$ python -q
>>> import numpy as np
>>> import numpy.linalg as la
>>> np.set_printoptions(precision=1, suppress=True, linewidth=100, legacy="1.25")
>>> rnd = lambda a: np.round(a, 1) + 0
>>> m1 = np.load("a.npy")
>>> m1
array([[ 1.3,  1. , -1. ],
       [-2. , -1.7,  1. ],
       [ 1. ,  1. , -0.7]])
>>> x = np.array([0, 3, 3])
>>> target = m1 @ x
>>> c, lr = np.zeros(3), 1 / la.norm(m1, 2) ** 2
>>> for i in range(20):
...     c -= lr * m1.T @ (m1 @ c - target)
...     if i % 5 == 0: print(i, round(la.norm(m1 @ c - target), 1))
... 
0 1.2
5 1.1
10 1.1
15 1.1
>>> rnd(la.cond(m1))
28.5
>>> K = np.load("x.npy")
>>> K
array([[  8.8, -13.2, -16.9,   2.5,  19.1,   2.1],
       [-13.8,  21.9,  30.4, -12.3, -26. , -11.9],
       [  2.9,  -7.2, -11.5,  13.9,   0.8,  13.5],
       [ -6.6,   5.6,   3.7,  24.2, -25. ,  23.6],
       [ -3.3,   4.7,   6.6,  -3.5,  -5.7,  -3.9]])
>>> out = K / la.norm(K, axis=1, keepdims=True)
>>> gram = out @ out.T
>>> rnd(la.norm(out, axis=1))
array([1., 1., 1., 1., 1.])
>>> (gram - 2 * np.eye(5)).round(6).argmax(axis=1)
array([2, 4, 0, 2, 1])
>>> out = np.array([[-3, 0], [-2, -2], [1, 3], [3, 2], [1, 1], [0, -2]])
>>> la.matrix_rank(np.vstack([K, out.T]))
6
>>> U, sigma, Vt = la.svd(m1)
>>> rnd(sigma)
array([3.7, 0.3, 0.1])
>>> out = U[:, :1] @ np.diag(sigma[:1]) @ Vt[:1]
>>> rnd(out)
array([[ 1.3,  1.1, -0.8],
       [-1.9, -1.7,  1.2],
       [ 1.1,  0.9, -0.7]])
>>> rnd(la.norm(m1 - out) / la.norm(m1))
0.1
>>> la.matrix_rank(out)
1
>>> la.matrix_rank(m1, rtol=0.05)
2
>>> U, sigma, Vt = la.svd(K)
>>> rnd(sigma)
array([63. , 45.5,  1.1,  0.5,  0.2])
>>> out = U[:, :2] @ np.diag(sigma[:2]) @ Vt[:2]
>>> rnd(np.abs(K - out).max())
0.4
>>> rnd(la.norm(K - out, 2)), rnd(sigma[2])
(1.1, 1.1)
>>> f = np.array([5, 5, 1, 5])
>>> W0 = f[np.abs(np.subtract.outer(np.arange(4), np.arange(4)))]
>>> W0
array([[5, 5, 1, 5],
       [5, 5, 5, 1],
       [1, 5, 5, 5],
       [5, 1, 5, 5]])
>>> ev, vecs = la.eigh(W0)
>>> x = np.array([6, 6, 9, 2])
>>> x @ W0 @ x
2117
>>> np.abs(W0).sum(axis=1).max(), np.abs(ev).max()
(16, 16.0)
>>> rnd(vecs * np.abs(ev) @ vecs.T)
array([[7., 3., 3., 3.],
       [3., 7., 3., 3.],
       [3., 3., 7., 3.],
       [3., 3., 3., 7.]])
>>> (np.sign(vecs[:, -1].round(6)) == np.sign(vecs[0, -1].round(6))).astype(int)
array([1, 1, 1, 1])
>>> rnd(x @ W0 @ x / (x @ x)), rnd(ev[0]), ev[-1]
(13.5, -4.0, 16.0)
>>> rnd(la.eigvalsh(W0).min())
-4.0
>>> np.all(la.eigvalsh(W0) > 0)
False
>>> U, sigma, Vt = la.svd(W0, full_matrices=False)
>>> (sigma > 1e-8).sum()
4
>>> np.allclose(U * sigma @ Vt, W0)
True
>>> np.abs(U[:, 0]).round(6).argmax()
0
>>> rnd(np.cumsum(sigma ** 2) / np.sum(sigma ** 2))
array([0.8, 0.9, 0.9, 1. ])
>>> rnd(Vt @ Vt.T)
array([[1., 0., 0., 0.],
       [0., 1., 0., 0.],
       [0., 0., 1., 0.],
       [0., 0., 0., 1.]])
>>> rnd(np.abs(Vt[0]))
array([0.5, 0.5, 0.5, 0.5])
>>> data = np.load("data.npy")
>>> data
array([[0, 0, 1, 1],
       [0, 0, 0, 0],
       [1, 0, 0, 1],
       [1, 0, 1, 0]])
>>> rnd(la.eigvals(data).sum().real)
0.0
>>> rnd(la.det(data[::-1]))
0.0
>>> rnd(la.eigvals(data))
array([-1.,  2., -1.,  0.])
>>> rng = np.random.default_rng(9452)
>>> labels = rng.permutation(4)
>>> labels
array([3, 2, 0, 1])
>>> out = data[labels][:, labels]
>>> rnd(np.sort(np.abs(la.eigvals(out))))
array([0., 1., 1., 2.])
>>> np.diag(out)
array([0, 0, 0, 0])
>>> [round(float(x), 1) for x in la.svd(data, compute_uv=False)[:3]]
[2.0, 1.0, 1.0]
>>> la.cond(data) > 100
True
>>> J = np.load("mat.npy")
>>> J
array([[ 0.4, -0.7, -1.1,  0.9,  1.1,  0.3],
       [ 0.6, -0.3, -0.8,  0.3,  1.2, -0.4]])
>>> out = J / np.sqrt((J ** 2).mean(axis=1, keepdims=True))
>>> la.matrix_rank(out) == la.matrix_rank(J)
True
>>> ang = np.radians(135)
>>> Rm = np.eye(6)
>>> Rm[5, 5] = Rm[1, 1] = np.cos(ang)
>>> Rm[5, 1], Rm[1, 5] = -np.sin(ang), np.sin(ang)
>>> rnd(Rm)
array([[ 1. ,  0. ,  0. ,  0. ,  0. ,  0. ],
       [ 0. , -0.7,  0. ,  0. ,  0. ,  0.7],
       [ 0. ,  0. ,  1. ,  0. ,  0. ,  0. ],
       [ 0. ,  0. ,  0. ,  1. ,  0. ,  0. ],
       [ 0. ,  0. ,  0. ,  0. ,  1. ,  0. ],
       [ 0. , -0.7,  0. ,  0. ,  0. , -0.7]])
>>> out = J @ Rm.T
>>> rnd(np.abs(out - J).max(axis=0))
array([0. , 1.4, 0. , 0. , 0. , 0.9])
>>> np.allclose(la.norm(J, axis=1), la.norm(out, axis=1))
True
>>> arr = np.load("m.npy")
>>> arr
array([[ 0,  0, -2,  0],
       [ 0,  1,  0,  0],
       [ 0,  0,  0,  0],
       [ 0,  0,  0,  0]])
>>> U, sigma, Vt = la.svd(arr)
>>> sigma
array([2., 1., 0., 0.])
>>> np.argmax(sigma[:-1] / (sigma[1:] + 1e-6)) + 1
2
>>> out = U[:, :2] @ np.diag(sigma[:2]) @ Vt[:2]
>>> rnd(la.norm(arr - out, 2)), sigma[2]
(0.0, 0.0)
>>> la.matrix_rank(out)
2
>>> la.matrix_rank(arr, rtol=0.05)
2
>>> M = np.load("sample16.npy")
>>> M
array([[0, 0, 0],
       [0, 0, 1],
       [0, 1, 0]])
>>> x = np.array([2, 3, 3])
>>> a = np.maximum(M @ x, 0)
>>> np.flatnonzero(a > 1e-9)
array([1, 2])
>>> np.maximum(M @ (3 * x), 0)
array([0, 9, 9])
>>> M.T @ a
array([0, 3, 3])
>>> a
array([0, 3, 3])
>>> rnd(np.tanh(M @ x))
array([0., 1., 1.])
>>> np.trace(M @ M @ M) // 6
0
>>> M.sum(axis=0)
array([0, 1, 1])
>>> np.argwhere(np.triu(M))
array([[1, 2]])
>>> Lm = np.diag(M.sum(axis=1)) - M
>>> la.matrix_rank(Lm)
1
>>> rnd(la.det(arr))
0.0
>>> arr @ arr
array([[0, 0, 0, 0],
       [0, 1, 0, 0],
       [0, 0, 0, 0],
       [0, 0, 0, 0]])
>>> out = np.array([[-3, 3], [2, -3], [0, 3]])
>>> W2 = np.array([[-2, -1, -2, 1, -2, -2], [-2, 0, -3, 3, -3, 2]])
>>> mat = out @ W2 + 0.3 * rng.normal(size=(3, 6))
>>> rnd(mat)
array([[ -0.1,   3. ,  -2.6,   6.1,  -3.3,  12.1],
       [  2.1,  -2. ,   4.7,  -6.8,   4.9, -10.4],
       [ -5.6,   0.4,  -9.2,   8.9,  -9. ,   6.3]])
>>> U, sigma, Vt = la.svd(mat, full_matrices=False)
>>> np.allclose(U * sigma @ Vt, mat)
True
>>> rnd(Vt @ Vt.T)
array([[1., 0., 0.],
       [0., 1., 0.],
       [0., 0., 1.]])
>>> rnd(np.cumsum(sigma ** 2) / np.sum(sigma ** 2))
array([0.9, 1. , 1. ])
>>> rnd(np.sqrt((sigma ** 2).sum())), rnd(la.norm(mat))
(27.2, 27.2)
>>> np.abs(U[:, 0]).round(6).argmax()
2
>>> rnd(sigma)
array([25.7,  8.7,  0.4])
>>> f = np.array([0, 2])
>>> rnd(np.array([np.convolve(row, f, "same") for row in mat]))
array([[  0. ,  -0.3,   6. ,  -5.3,  12.3,  -6.5],
       [  0. ,   4.2,  -3.9,   9.4, -13.7,   9.8],
       [  0. , -11.1,   0.8, -18.4,  17.7, -18.1]])
>>> rnd(np.correlate(mat[1], mat[2], "full"))
array([  13.3,  -31.5,   65.9, -122.1,  152.9, -226. ,  213.3, -166.2,  135.9,  -31.2,   58.1])
>>> np.polyval(f, mat[1])
array([2., 2., 2., 2., 2., 2.])
>>> U, sigma, Vt = la.svd(mat)
>>> np.argmax(sigma[:-1] / (sigma[1:] + 1e-6)) + 1
2
>>> out = U[:, :2] @ np.diag(sigma[:2]) @ Vt[:2]
>>> la.matrix_rank(mat, rtol=0.05)
2
>>> rnd(np.abs(mat - out).max())
0.2
